$ python3 -q
>>> import numpy as np
>>> np.set_printoptions(precision=1, suppress=True, linewidth=200)
>>> feats = np.loadtxt("run0.csv", delimiter=",")
>>> print(feats)
[[ 1.  0.  0.  0.  0.  0.  0.  0.  0.]
 [ 0.  1.  0.  0.  0.  0.  0.  0.  0.]
 [ 1. -2.  1.  0.  0.  0.  0.  0.  0.]
 [ 2.  1. -2.  1.  0.  0.  0.  0.  0.]
 [ 1.  3.  3.  3.  1.  0.  0.  0.  0.]
 [ 0.  2.  1.  2.  2.  1.  0.  0.  0.]
 [ 2. -3.  2.  1.  1. -3.  1.  0.  0.]
 [-3.  2. -1.  1. -1.  0.  3.  1.  0.]
 [-3. -3. -3. -3. -1. -2. -3.  0.  1.]]
>>> print([round(float(x), 1) for x in np.linalg.svd(feats, compute_uv=False)[:3]])
[9.2, 6.7, 4.2]
>>> print(np.linalg.norm(feats, axis=1))
[1.  1.  2.4 3.2 5.4 3.7 5.4 5.1 7.1]
>>> print(np.linalg.norm(feats, axis=0))
[5.4 6.4 5.4 5.  2.8 3.7 4.4 1.  1. ]
>>> print(round(np.linalg.norm(feats, "nuc"), 1))
28.6
>>> print(round(float(np.linalg.norm(feats, 2)), 1))
9.2
>>> print(np.round(np.linalg.norm(feats) ** 2 / np.linalg.norm(feats, 2) ** 2, 1))
2.0
>>> print(feats[2] @ feats[5])
-3.0
>>> print(round(np.linalg.norm(feats, 1), 1), np.round(np.linalg.norm(feats, np.inf), 1))
17.0 19.0
>>> print(np.linalg.matrix_rank(feats - feats[0, 0] * np.eye(9)))
7
>>> Uu, s, Vh = np.linalg.svd(feats)
>>> print(s.round(1) + 0)
[9.2 6.7 4.2 3.4 2.7 1.6 0.8 0.2 0. ]
>>> M2 = Uu[:, :8] @ np.diag(s[:8]) @ Vh[:8]
>>> print(round(np.abs(feats - M2).max(), 1))
0.0
>>> print(np.linalg.matrix_rank(feats, rtol=0.05))
7
>>> print(round(float(np.linalg.norm(feats - M2) / np.linalg.norm(feats)), 1))
0.0
>>> print(round(float(np.linalg.norm(feats - M2, 2)), 1), round(float(s[8]), 1))
0.0 0.0
>>> print(M2.round(1) + 0)
[[ 1.  0.  0.  0.  0.  0.  0.  0.  0.]
 [ 0.  1.  0.  0.  0.  0.  0.  0.  0.]
 [ 1. -2.  1.  0.  0.  0.  0.  0.  0.]
 [ 2.  1. -2.  1.  0.  0.  0.  0.  0.]
 [ 1.  3.  3.  3.  1.  0.  0.  0.  0.]
 [ 0.  2.  1.  2.  2.  1.  0.  0.  0.]
 [ 2. -3.  2.  1.  1. -3.  1.  0.  0.]
 [-3.  2. -1.  1. -1.  0.  3.  1.  0.]
 [-3. -3. -3. -3. -1. -2. -3.  0.  1.]]
>>> J = np.load("mat.npy")
>>> print(J.round(1) + 0)
[[ 0.6 -0.1 -0.4 -0.1 -0.2  0.4  0.2 -0.4  0.1  0.  -0.3]
 [-0.1  1.  -0.1  0.  -0.1  0.1  0.1 -0.1  0.   0.  -0.1]
 [-0.4 -0.1  0.7 -0.1 -0.2  0.3  0.2 -0.4  0.1  0.  -0.3]
 [-0.1  0.  -0.1  1.   0.   0.1  0.  -0.1  0.   0.   0. ]
 [-0.2 -0.1 -0.2  0.   0.9  0.2  0.1 -0.2  0.   0.  -0.2]
 [ 0.4  0.1  0.3  0.1  0.2  0.7 -0.2  0.4 -0.1  0.   0.3]
 [ 0.2  0.1  0.2  0.   0.1 -0.2  0.9  0.2  0.   0.   0.2]
 [-0.4 -0.1 -0.4 -0.1 -0.2  0.4  0.2  0.6  0.1  0.  -0.3]
 [ 0.1  0.   0.1  0.   0.  -0.1  0.   0.1  1.   0.   0. ]
 [ 0.   0.   0.   0.   0.   0.   0.   0.   0.   1.   0. ]
 [-0.3 -0.1 -0.3  0.  -0.2  0.3  0.2 -0.3  0.   0.   0.8]]
>>> # equal to its transpose
>>> r0 = np.array([3, 2])
>>> print(np.round(np.convolve(J[6], r0), 1) + 0)
[ 0.7  0.6  0.7  0.5  0.5 -0.4  2.2  2.4  0.4  0.   0.6  0.4]
>>> print(np.cross(J[6, :3], J[4, :3]))
[0. 0. 0.]
>>> print(np.polyval(r0, J[6]))
[2.7 2.2 2.6 2.1 2.4 1.4 4.6 2.7 1.9 2.  2.5]
>>> print(np.round(np.correlate(J[6], J[4], "full"), 1) + 0)
[ 0.   0.   0.  -0.1  0.   0.   0.1  0.   0.2 -0.2  0.   0.   0.7  0.1 -0.2  0.   0.  -0.1  0.   0.   0. ]
